% ipython --no-banner

In [1]: import numpy as np

In [2]: np.set_printoptions(precision=4, suppress=True, linewidth=160, floatmode="fixed")

In [3]: rnd = lambda a: np.round(a, 4) + 0

In [4]: A = np.cumsum(np.array([[8, 8, 1],
   ...:     [2, 3, 2],
   ...:     [-3, 7, 3],
   ...:     [-9, -5, -9],
   ...:     [7, -1, -2],
   ...:     [6, 4, -2],
   ...:     [4, -8, -5],
   ...:     [-2, -7, -7],
   ...:     [-3, -3, 0],
   ...:     [8, 5, 2],
   ...:     [8, 5, 0],
   ...:     [-2, 7, 7],
   ...:     [7, 6, 4],
   ...:     [-4, -4, -2],
   ...:     [9, 4, 3],
   ...:     [8, 9, 6],
   ...:     [-5, -2, 3],
   ...:     [9, 6, 8],
   ...:     [-9, -6, -6],
   ...:     [-9, -9, 0],
   ...:     [7, -1, -5],
   ...:     [5, -6, 3],
   ...:     [2, 8, 5],
   ...:     [-7, 0, 0],
   ...:     [7, 1, -8],
   ...:     [-6, 6, -1]]), axis=0)

In [5]: A
Out[5]: 
array([[  8,   8,   1],
       [ 10,  11,   3],
       [  7,  18,   6],
       [ -2,  13,  -3],
       [  5,  12,  -5],
       [ 11,  16,  -7],
       [ 15,   8, -12],
       [ 13,   1, -19],
       [ 10,  -2, -19],
       [ 18,   3, -17],
       [ 26,   8, -17],
       [ 24,  15, -10],
       [ 31,  21,  -6],
       [ 27,  17,  -8],
       [ 36,  21,  -5],
       [ 44,  30,   1],
       [ 39,  28,   4],
       [ 48,  34,  12],
       [ 39,  28,   6],
       [ 30,  19,   6],
       [ 37,  18,   1],
       [ 42,  12,   4],
       [ 44,  20,   9],
       [ 37,  20,   9],
       [ 44,  21,   1],
       [ 38,  27,   0]])

In [6]: idx = A[:, 2] > np.median(A[:, 2])

In [7]: f = A[idx].mean(axis=0) - A[~idx].mean(axis=0)

In [8]: rnd((((A - A.mean(axis=0)) @ f > 0) == idx).mean())
Out[8]: np.float64(0.7692)

In [9]: print(idx.astype(int))
[1 1 1 0 0 0 0 0 0 0 0 0 0 0 0 1 1 1 1 1 1 1 1 1 1 0]

In [10]: basis = A[[19, 13]].astype(float)

In [11]: for _ in range(4):
    ...:     idx = np.linalg.norm(A[:, None] - basis, axis=-1).argmin(axis=1)
    ...:     basis = np.array([A[idx == j].mean(axis=0) for j in range(2)])
    ...: 

In [12]: print(idx)
[1 1 1 1 1 1 1 1 1 1 1 1 0 1 0 0 0 0 0 0 0 0 0 0 0 0]

In [13]: np.bincount(idx)
Out[13]: array([13, 13])

In [14]: rnd(basis)
Out[14]: 
array([[39.1538, 23.0000,  3.2308],
       [13.2308,  9.8462, -8.2308]])

In [15]: mat = np.load("m.npy")

In [16]: print(mat)
[[ 5  6  7  8]
 [ 9 10 11 12]
 [13 14 15 16]
 [17 18 19 20]]

In [17]: # null space of dimension 2

In [18]: rank = np.linalg.matrix_rank(mat)

In [19]: rank
Out[19]: np.int64(2)

In [20]: N = np.linalg.svd(mat)[2][rank:].T

In [21]: np.linalg.matrix_rank(mat.T @ mat), np.linalg.matrix_rank(mat @ mat.T)
Out[21]: (np.int64(2), np.int64(2))

In [22]: print(N.shape)
(4, 2)

In [23]: [int(np.linalg.matrix_rank(mat[:i])) for i in range(1, len(mat) + 1)]
Out[23]: [1, 2, 2, 2]

In [24]: np.allclose(mat @ N, 0)
Out[24]: True

In [25]: w1 = np.array([[-3, 1, -2], [1, 0, -3], [2, 3, 2], [2, -3, 3]])

In [26]: b = np.array([0, 1, 0])

In [27]: H = np.maximum(mat @ w1 + b, 0)

In [28]: H
Out[28]: 
array([[21,  3, 10],
       [29,  7, 10],
       [37, 11, 10],
       [45, 15, 10]])

In [29]: basis = np.array([[1, 7, 5], [0, 8, -4], [4, 4, -6]])

In [30]: H @ basis
Out[30]: 
array([[ 61, 211,  33],
       [ 69, 299,  57],
       [ 77, 387,  81],
       [ 85, 475, 105]])

In [31]: w1 @ basis
Out[31]: 
array([[-11, -21,  -7],
       [-11,  -5,  23],
       [ 10,  46, -14],
       [ 14,   2,   4]])

In [32]: (H @ basis).round(6).argmax(axis=1)
Out[32]: array([1, 1, 1, 1])

In [33]: rank = np.linalg.matrix_rank(H)

In [34]: rank
Out[34]: np.int64(2)

In [35]: N = np.linalg.svd(H)[2][rank:].T

In [36]: [int(np.linalg.matrix_rank(H[:, :j + 1])) for j in range(3)]
Out[36]: [1, 2, 2]

In [37]: print([int(np.linalg.matrix_rank(H[:i])) for i in range(1, len(H) + 1)])
[1, 2, 2, 2]

In [38]: N.shape
Out[38]: (3, 1)

In [39]: rnd(np.poly(mat))
Out[39]: array([  1.0000, -50.0000, -80.0000,   0.0000,   0.0000])

In [40]: np.einsum("ii->", mat)
Out[40]: np.int64(50)

In [41]: rnd(np.linalg.det(mat[::-1]))
Out[41]: np.float64(0.0)

In [42]: rnd(np.linalg.eigvals(mat))
Out[42]: array([51.5518, -1.5518,  0.0000,  0.0000])

In [43]: rnd(np.linalg.eigvals(mat).sum().real)
Out[43]: np.float64(50.0)

In [44]: rnd(np.linalg.det(mat.T))
Out[44]: np.float64(0.0)

In [45]: rnd(np.linalg.det(2 * mat)), rnd(np.linalg.det(mat))
Out[45]: (np.float64(0.0), np.float64(0.0))

In [46]: np.einsum("ij,ji->", mat, mat)
Out[46]: np.int64(2660)

In [47]: np.linalg.cond(mat) > 100
Out[47]: np.True_

In [48]: X = np.load("dump.npy")

In [49]: X
Out[49]: 
array([[ 0, -8, -6],
       [ 8,  0, -2],
       [ 6,  2,  0]])

In [50]: # antisymmetric, zero diagonal

In [51]: rnd(np.linalg.eigvals(X).sum().real)
Out[51]: np.float64(0.0)

In [52]: rnd(np.poly(X))
Out[52]: array([  1.0000,   0.0000, 104.0000,   0.0000])

In [53]: left, sv, vt = np.linalg.svd(X)

In [54]: np.argmax(sv[:-1] / (sv[1:] + 1e-6)) + 1
Out[54]: np.int64(2)

In [55]: Y = left[:, :2] @ np.diag(sv[:2]) @ vt[:2]

In [56]: rnd(np.linalg.norm(X - Y, 2)), rnd(sv[2])
Out[56]: (np.float64(0.0), np.float64(0.0))

In [57]: np.linalg.matrix_rank(X, rtol=0.05)
Out[57]: np.int64(2)

In [58]: rnd(np.abs(X - Y).max())
Out[58]: np.float64(0.0)

In [59]: rnd(Y)
Out[59]: 
array([[ 0.0000, -8.0000, -6.0000],
       [ 8.0000,  0.0000, -2.0000],
       [ 6.0000,  2.0000,  0.0000]])

In [60]: ang = np.radians(180)

In [61]: r_ = np.eye(3)

In [62]: r_[0, 0] = r_[1, 1] = np.cos(ang)

In [63]: r_[0, 1], r_[1, 0] = -np.sin(ang), np.sin(ang)

In [64]: print(rnd(r_))
[[-1.0000  0.0000  0.0000]
 [ 0.0000 -1.0000  0.0000]
 [ 0.0000  0.0000  1.0000]]

In [65]: Y = X @ r_.T

In [66]: rnd(np.linalg.det(r_)), np.trace(r_)
Out[66]: (np.float64(1.0), np.float64(-1.0))

In [67]: rnd(Y)
Out[67]: 
array([[ 0.0000,  8.0000, -6.0000],
       [-8.0000,  0.0000, -2.0000],
       [-6.0000, -2.0000,  0.0000]])
